% python3 -q
>>> import numpy as np
>>> import numpy.linalg as la
>>> np.set_printoptions(suppress=True, linewidth=200)
>>> E = np.loadtxt("sample18.csv", delimiter=",")
>>> E
array([[-22.,  12., -23.],
       [-10.,   2., -13.],
       [-22.,  69.,  19.],
       [-22.,  50.,   5.],
       [-20., -15., -40.]])
>>> Uu, sigma, Vt = la.svd(E)
>>> evecs = Vt[:(sigma > 1e-8).sum()]
>>> rng = np.random.default_rng(7748)
>>> x = E[4] + -3 * E[3] + rng.integers(2) * np.eye(3)[1]
>>> print(x)
[  46. -165.  -55.]
>>> la.matrix_rank(np.vstack([E, x]))
np.int64(2)
>>> np.round(E @ la.pinv(E) @ E, 2)
array([[-22.,  12., -23.],
       [-10.,   2., -13.],
       [-22.,  69.,  19.],
       [-22.,  50.,   5.],
       [-20., -15., -40.]])
>>> np.allclose(E[:-1].T @ la.lstsq(E[:-1].T, E[-1])[0], E[-1])
True
>>> print(round(float(np.trace(la.pinv(E) @ E)), 2))
2.0
>>> la.lstsq(E[:-1].T, E[-1])[2]
np.int32(2)
>>> arr = np.eye(5, dtype=int)[rng.permutation(5)] * np.array([1, 8, 2, -8, -1])
>>> arr
array([[ 0,  8,  0,  0,  0],
       [ 0,  0,  2,  0,  0],
       [ 1,  0,  0,  0,  0],
       [ 0,  0,  0, -8,  0],
       [ 0,  0,  0,  0, -1]])
>>> labels = rng.permutation(5)
>>> labels
array([2, 3, 0, 4, 1])
>>> other = arr[labels][:, labels]
>>> np.trace(other)
np.int64(-9)
>>> round(la.det(other), 2), round(la.det(arr[labels]), 2)
(np.float64(128.0), np.float64(-128.0))
>>> np.allclose(other, arr)
False
>>> round(float(la.det(arr.T)), 2)
128.0
>>> np.round(np.poly(arr), 2)
array([   1.,    9.,    8.,  -16., -144., -128.])
>>> other = arr + rng.integers(-2, 3, (5, 2)) @ rng.integers(-2, 3, (2, 5))
>>> other
array([[ -3,  11,  -1,   0,   3],
       [ -4,   2,   2,   2,   2],
       [  1,  -3,   2,   3,  -3],
       [  1,   1,  -1, -10,   1],
       [  3,   0,  -1,  -3,  -1]])
>>> print(other - arr)
[[-3  3 -1  0  3]
 [-4  2  0  2  2]
 [ 0 -3  2  3 -3]
 [ 1  1 -1 -2  1]
 [ 3  0 -1 -3  0]]
>>> la.matrix_rank(other - arr, tol=1e-8)
np.int64(2)
>>> np.round(la.svd(other - arr, compute_uv=False), 2) + 0
array([8.11, 6.94, 0.  , 0.  , 0.  ])
>>> np.abs(other - arr).sum(axis=1)
array([10, 10, 11,  6,  7])
>>> cent = np.array([[3, -2, 1, 1, -2], [-2, 2, 3, 1, 1]])
>>> feats = np.repeat(cent, 22 // 2, axis=0)
>>> feats = feats + 0.02 * rng.normal(size=feats.shape)
>>> feats.round(2)
array([[ 2.99, -1.98,  0.98,  0.99, -2.02],
       [ 2.96, -1.99,  1.04,  1.  , -1.99],
       [ 2.97, -2.01,  1.03,  0.98, -2.04],
       [ 3.05, -1.97,  1.03,  1.  , -2.05],
       [ 3.04, -2.01,  0.96,  1.  , -1.98],
       [ 3.02, -1.99,  0.97,  0.99, -2.02],
       [ 3.  , -2.01,  0.99,  0.96, -1.99],
       [ 2.98, -2.  ,  1.01,  0.99, -2.03],
       [ 2.99, -2.01,  1.01,  1.01, -1.98],
       [ 3.  , -2.01,  1.04,  0.97, -1.99],
       [ 2.99, -1.99,  1.02,  0.98, -2.01],
       [-1.96,  2.02,  3.  ,  0.99,  1.  ],
       [-2.02,  1.97,  3.03,  1.  ,  0.99],
       [-2.04,  2.01,  3.  ,  1.02,  0.99],
       [-2.05,  1.98,  3.  ,  0.97,  0.96],
       [-1.99,  2.02,  2.98,  0.99,  0.99],
       [-1.99,  1.98,  3.01,  1.02,  0.99],
       [-2.01,  2.  ,  3.03,  1.02,  1.01],
       [-1.98,  1.97,  3.  ,  1.01,  0.96],
       [-1.99,  2.  ,  2.97,  0.97,  0.96],
       [-2.01,  2.01,  3.02,  1.01,  0.97],
       [-1.98,  2.02,  3.  ,  0.99,  1.01]])
>>> labels = feats[:, 4] > np.median(feats[:, 4])
>>> u = feats[labels].mean(axis=0) - feats[~labels].mean(axis=0)
>>> np.argsort(-np.abs(u).round(6), kind="stable")
array([0, 1, 4, 2, 3])
>>> (((feats - feats.mean(axis=0)) @ u > 0) == labels).mean()
np.float64(1.0)
>>> print(((feats - feats.mean(axis=0)) @ u > 0).astype(int))
[0 0 0 0 0 0 0 0 0 0 0 1 1 1 1 1 1 1 1 1 1 1]
>>> rank = la.matrix_rank(E)
>>> rank
np.int64(2)
>>> N = la.svd(E)[2][rank:].T
>>> np.round(E @ N, 2) + 0
array([[0.],
       [0.],
       [0.],
       [0.],
       [0.]])
>>> N.shape
(3, 1)
>>> np.allclose(E @ N, 0)
True
>>> W0 = np.loadtxt("x.csv", delimiter=",")
>>> W0
array([[ 0.,  0.,  0.,  0.],
       [-1.,  2., -2., -2.],
       [-2.,  0., -1., -1.],
       [ 0.,  0.,  0.,  0.],
       [ 1., -1.,  0., -1.],
       [ 1., -1.,  0., -1.],
       [ 0.,  0.,  0.,  0.],
       [-2., -2.,  1.,  2.],
       [-2., -2.,  1.,  2.],
       [-1.,  2., -2., -2.],
       [ 0.,  1., -2., -3.]])
>>> Ac = W0 - W0.mean(axis=0)
>>> Uu, sigma, Vt = la.svd(Ac, full_matrices=False)
>>> np.round(Ac.mean(axis=0), 2) + 0
array([0., 0., 0., 0.])
>>> np.round(np.abs(Vt[-1]), 2)
array([0.24, 0.24, 0.83, 0.45])
>>> np.searchsorted(np.cumsum(sigma ** 2) / (sigma ** 2).sum(), 0.9) + 1
np.int64(2)
>>> np.round((sigma ** 2).sum() ** 2 / (sigma ** 4).sum(), 2)
np.float64(1.61)
>>> np.round(sigma ** 2 / (sigma ** 2).sum(), 2) + 0
array([0.76, 0.2 , 0.04, 0.  ])
>>> labels = W0[:, 2] > np.median(W0[:, 2])
>>> u = W0[labels].mean(axis=0) - W0[~labels].mean(axis=0)
>>> labels.astype(int)
array([0, 0, 0, 0, 0, 0, 0, 1, 1, 0, 0])
>>> F = np.array([[3, 1, 3, 1, 3, 1],
...     [2, 1, 2, 1, 2, 1],
...     [3, 3, 3, 3, 3, 3],
...     [3, 1, 3, 1, 3, 1],
...     [2, 1, 2, 1, 2, 1],
...     [3, 3, 3, 3, 3, 3]])
>>> rank = la.matrix_rank(F)
>>> rank
np.int64(2)
>>> N = la.svd(F)[2][rank:].T
>>> np.round(N @ N.T, 2) + 0
array([[ 0.67,  0.  , -0.33,  0.  , -0.33,  0.  ],
       [ 0.  ,  0.67,  0.  , -0.33,  0.  , -0.33],
       [-0.33,  0.  ,  0.67,  0.  , -0.33,  0.  ],
       [ 0.  , -0.33,  0.  ,  0.67,  0.  , -0.33],
       [-0.33,  0.  , -0.33,  0.  ,  0.67,  0.  ],
       [ 0.  , -0.33,  0.  , -0.33,  0.  ,  0.67]])
>>> N.shape
(6, 4)
>>> [int(la.matrix_rank(F[:i])) for i in range(1, len(F) + 1)]
[1, 2, 2, 2, 2, 2]
>>> [int(la.matrix_rank(np.delete(F, i, axis=0))) for i in range(6)]
[2, 2, 2, 2, 2, 2]
>>> print([int(la.matrix_rank(F[:, :j + 1])) for j in range(6)])
[1, 2, 2, 2, 2, 2]
>>> print(np.round(np.sort(np.abs(la.eigvals(F))), 2) + 0)
[ 0.  0.  0.  0.  0. 13.]
>>> F.inv()
Traceback (most recent call last):
  File "<python-input-68>", line 1, in <module>
    F.inv()
    ^^^^^
AttributeError: 'numpy.ndarray' object has no attribute 'inv'
>>> F @ F
array([[32, 20, 32, 20, 32, 20],
       [24, 15, 24, 15, 24, 15],
       [48, 30, 48, 30, 48, 30],
       [32, 20, 32, 20, 32, 20],
       [24, 15, 24, 15, 24, 15],
       [48, 30, 48, 30, 48, 30]])
>>> np.allclose(F, F.T)
False
>>> la.matrix_power(F, 3)
array([[416, 260, 416, 260, 416, 260],
       [312, 195, 312, 195, 312, 195],
       [624, 390, 624, 390, 624, 390],
       [416, 260, 416, 260, 416, 260],
       [312, 195, 312, 195, 312, 195],
       [624, 390, 624, 390, 624, 390]])
>>> gram = F.T @ F
>>> gram
array([[44, 28, 44, 28, 44, 28],
       [28, 22, 28, 22, 28, 22],
       [44, 28, 44, 28, 44, 28],
       [28, 22, 28, 22, 28, 22],
       [44, 28, 44, 28, 44, 28],
       [28, 22, 28, 22, 28, 22]])
>>> np.round(la.eigvalsh(gram)[::-1], 2) + 0
array([189.25,   8.75,   0.  ,   0.  ,   0.  ,   0.  ])
>>> print(np.trace(gram), (F ** 2).sum())
198 198
>>> np.round(la.svd(F, compute_uv=False) ** 2, 2) + 0
array([189.25,   8.75,   0.  ,   0.  ,   0.  ,   0.  ])
>>> np.allclose(gram, gram.T)
True
>>> M = np.loadtxt("layer19.csv", delimiter=",")
>>> M
array([[-1.9, -3. , -2. ,  2. , -1. , -2. ],
       [-2. ,  0.1,  1. , -2. ,  2. , -2. ],
       [ 3. , -1. ,  3.1,  2. ,  3. , -1. ],
       [-1. , -2. ,  2. , -1.9,  0. , -3. ],
       [-1. ,  1. ,  3. , -1. ,  1.1,  2. ],
       [-2. , -3. , -2. ,  2. , -1. , -1.9]])
>>> round(la.det(M), 2)
np.float64(-23.46)
>>> print(np.allclose(M @ M.T, M.T @ M))
False
>>> np.allclose(M, M.T)
False
>>> print(np.round(np.trace(M), 2))
-1.4
>>> print(np.round(np.sort(np.abs(la.eigvals(M))), 2))
[0.1  0.72 3.69 4.16 4.59 4.59]
>>> np.round(la.norm(M, "nuc"), 2)
np.float64(24.07)
>>> print(round(float(la.norm(M) ** 2 / la.norm(M, 2) ** 2), 2))
2.19
>>> print(round(float(la.norm(M[5], 1)), 2), np.round(la.norm(M[5], np.inf), 2))
11.9 3.0
>>> round(float(la.norm(M, 2)), 2)
8.02
>>> la.norm(M, axis=1).argmax()
np.int64(2)
>>> data = np.loadtxt("w.csv", delimiter=",")
>>> print(data)
[[ 2. -2. -1.]
 [-2.  2. -2.]
 [-1. -2.  2.]]
>>> other = data + rng.integers(-2, 3, (3, 2)) @ rng.integers(-2, 3, (2, 3))
>>> other
array([[ 6., -4.,  1.],
       [-6.,  4., -4.],
       [ 3., -4.,  4.]])
>>> other - data
array([[ 4., -2.,  2.],
       [-4.,  2., -2.],
       [ 4., -2.,  2.]])
>>> print(np.round(la.svd(other - data, compute_uv=False), 2) + 0)
[8.49 0.   0.  ]
>>> print(np.abs(other - data).sum(axis=1))
[8. 8. 8.]
>>> m1 = np.load("a.npy")
>>> print(m1)
[[ 0.   -0.95  0.13]
 [ 0.    0.14 -0.01]
 [ 0.   -0.91  0.11]
 [ 0.   -0.85  0.09]
 [ 0.    0.27 -0.02]
 [ 0.    0.98 -0.17]
 [ 0.    0.51 -0.04]
 [ 0.    0.99 -0.18]
 [ 0.   -1.    0.24]
 [ 0.    0.51 -0.04]
 [ 0.   -0.98  0.16]
 [ 0.    0.51 -0.04]
 [ 0.   -0.85  0.09]
 [ 0.    0.99 -0.19]
 [ 0.   -0.6   0.05]
 [ 0.    0.14 -0.01]
 [ 0.    0.4  -0.03]
 [ 0.    0.51 -0.04]
 [ 0.   -0.14  0.01]
 [ 0.   -0.89  0.1 ]
 [ 0.    0.69 -0.06]]
>>> Uu, sigma, Vt = la.svd(feats)
>>> np.argmax(sigma[:-1] / (sigma[1:] + 1e-6)) + 1
np.int64(2)
>>> other = Uu[:, :2] @ np.diag(sigma[:2]) @ Vt[:2]
>>> other.round(2)
array([[ 3.  , -2.  ,  0.99,  0.98, -2.  ],
       [ 2.97, -1.97,  1.04,  1.  , -1.99],
       [ 3.  , -1.99,  1.03,  0.99, -2.01],
       [ 3.03, -2.01,  1.03,  1.  , -2.03],
       [ 3.01, -2.01,  0.97,  0.97, -2.01],
       [ 3.01, -2.01,  0.98,  0.97, -2.01],
       [ 2.99, -2.  ,  0.98,  0.97, -2.  ],
       [ 3.  , -2.  ,  1.02,  0.99, -2.01],
       [ 2.99, -1.99,  1.01,  0.99, -2.  ],
       [ 3.  , -1.99,  1.02,  0.99, -2.01],
       [ 2.99, -1.99,  1.01,  0.99, -2.  ],
       [-2.  ,  1.99,  3.  ,  1.  ,  0.98],
       [-2.  ,  2.  ,  3.02,  1.01,  0.98],
       [-2.03,  2.02,  3.01,  1.  ,  1.  ],
       [-2.01,  2.  ,  2.99,  0.99,  0.99],
       [-2.01,  2.  ,  2.98,  0.99,  0.99],
       [-1.99,  1.99,  3.01,  1.  ,  0.98],
       [-2.02,  2.01,  3.03,  1.01,  0.99],
       [-1.97,  1.98,  3.  ,  1.  ,  0.97],
       [-1.99,  1.98,  2.97,  0.98,  0.98],
       [-2.01,  2.01,  3.02,  1.01,  0.99],
       [-2.01,  2.  ,  3.  ,  1.  ,  0.99]])
>>> la.matrix_rank(other)
np.int64(2)
>>> round(float(la.norm(feats - other, 2)), 2), round(sigma[2], 2)
(0.12, np.float64(0.12))
